$ python3 -q
>>> import numpy as np
>>> import numpy.linalg as la
>>> np.set_printoptions(precision=2, suppress=True, linewidth=100, legacy="1.25")
>>> K = np.loadtxt("run9.csv", delimiter=",")
>>> K
array([[ 1.  ,  0.  ,  0.  ,  0.  ,  0.  ,  0.  ,  0.  ,  0.  ,  0.  ,  0.  ,  0.  ,  0.  ,  0.  ,
         0.  ,  0.  ,  0.  ],
       [ 0.  ,  1.  ,  0.  ,  0.  ,  0.  ,  0.  ,  0.  ,  0.  ,  0.  ,  0.  ,  0.  ,  0.  ,  0.  ,
         0.  ,  0.  ,  0.  ],
       [ 0.  ,  0.  ,  1.  ,  0.  ,  0.  ,  0.  ,  0.  ,  0.  ,  0.  ,  0.  ,  0.  ,  0.  ,  0.  ,
         0.  ,  0.  ,  0.  ],
       [ 0.  ,  0.  ,  0.  ,  1.  ,  0.  ,  0.  ,  0.  ,  0.  ,  0.  ,  0.  ,  0.  ,  0.  ,  0.  ,
         0.  ,  0.  ,  0.  ],
       [ 0.  ,  0.  ,  0.  ,  0.  ,  1.  ,  0.  ,  0.  ,  0.  ,  0.  ,  0.  ,  0.  ,  0.  ,  0.  ,
         0.  ,  0.  ,  0.  ],
       [ 0.  ,  0.  ,  0.  ,  0.  ,  0.  ,  1.  ,  0.  ,  0.  ,  0.  ,  0.  ,  0.  ,  0.  ,  0.  ,
         0.  ,  0.  ,  0.  ],
       [ 0.  ,  0.  ,  0.  ,  0.  ,  0.  ,  0.  ,  1.  ,  0.  ,  0.  ,  0.  ,  0.  ,  0.  ,  0.  ,
         0.  ,  0.  ,  0.  ],
       [ 0.  ,  0.  ,  0.  ,  0.  ,  0.  ,  0.  ,  0.  ,  0.71,  0.  , -0.71,  0.  ,  0.  ,  0.  ,
         0.  ,  0.  ,  0.  ],
       [ 0.  ,  0.  ,  0.  ,  0.  ,  0.  ,  0.  ,  0.  ,  0.  ,  1.  ,  0.  ,  0.  ,  0.  ,  0.  ,
         0.  ,  0.  ,  0.  ],
       [ 0.  ,  0.  ,  0.  ,  0.  ,  0.  ,  0.  ,  0.  ,  0.71,  0.  ,  0.71,  0.  ,  0.  ,  0.  ,
         0.  ,  0.  ,  0.  ],
       [ 0.  ,  0.  ,  0.  ,  0.  ,  0.  ,  0.  ,  0.  ,  0.  ,  0.  ,  0.  ,  1.  ,  0.  ,  0.  ,
         0.  ,  0.  ,  0.  ],
       [ 0.  ,  0.  ,  0.  ,  0.  ,  0.  ,  0.  ,  0.  ,  0.  ,  0.  ,  0.  ,  0.  ,  1.  ,  0.  ,
         0.  ,  0.  ,  0.  ],
       [ 0.  ,  0.  ,  0.  ,  0.  ,  0.  ,  0.  ,  0.  ,  0.  ,  0.  ,  0.  ,  0.  ,  0.  ,  1.  ,
         0.  ,  0.  ,  0.  ],
       [ 0.  ,  0.  ,  0.  ,  0.  ,  0.  ,  0.  ,  0.  ,  0.  ,  0.  ,  0.  ,  0.  ,  0.  ,  0.  ,
         1.  ,  0.  ,  0.  ],
       [ 0.  ,  0.  ,  0.  ,  0.  ,  0.  ,  0.  ,  0.  ,  0.  ,  0.  ,  0.  ,  0.  ,  0.  ,  0.  ,
         0.  ,  1.  ,  0.  ],
       [ 0.  ,  0.  ,  0.  ,  0.  ,  0.  ,  0.  ,  0.  ,  0.  ,  0.  ,  0.  ,  0.  ,  0.  ,  0.  ,
         0.  ,  0.  ,  1.  ]])
>>> x0 = np.array([0, -3, 0, 0, -2, 0, 2, 3, -1, 0, -2, -1, 2, 2, 1, 1])
>>> print(np.abs(la.eigvals(K)))
[1. 1. 1. 1. 1. 1. 1. 1. 1. 1. 1. 1. 1. 1. 1. 1.]
>>> [p for p in range(1, 25) if np.allclose(la.matrix_power(K, p), np.eye(16))]
[8, 16, 24]
>>> round(la.norm(x0), 2), np.round(la.norm(K @ x0), 2)
(6.48, 6.48)
>>> 16 - la.matrix_rank(K - np.eye(16), tol=1e-8)
14
>>> Q, evecs = la.qr(K[:, :11])[0], la.qr(K[:, 11:])[0]
>>> sv = la.svd(Q.T @ evecs, compute_uv=False)
>>> print(np.round(la.norm(Q @ Q.T - evecs @ evecs.T, 2), 2))
1.0
>>> print(np.round(la.norm(K[14], 1), 2), np.round(la.norm(K[14], np.inf), 2))
1.0 1.0
>>> K[14] @ K[15]
0.0
>>> round(la.norm(K, "nuc"), 2)
16.0
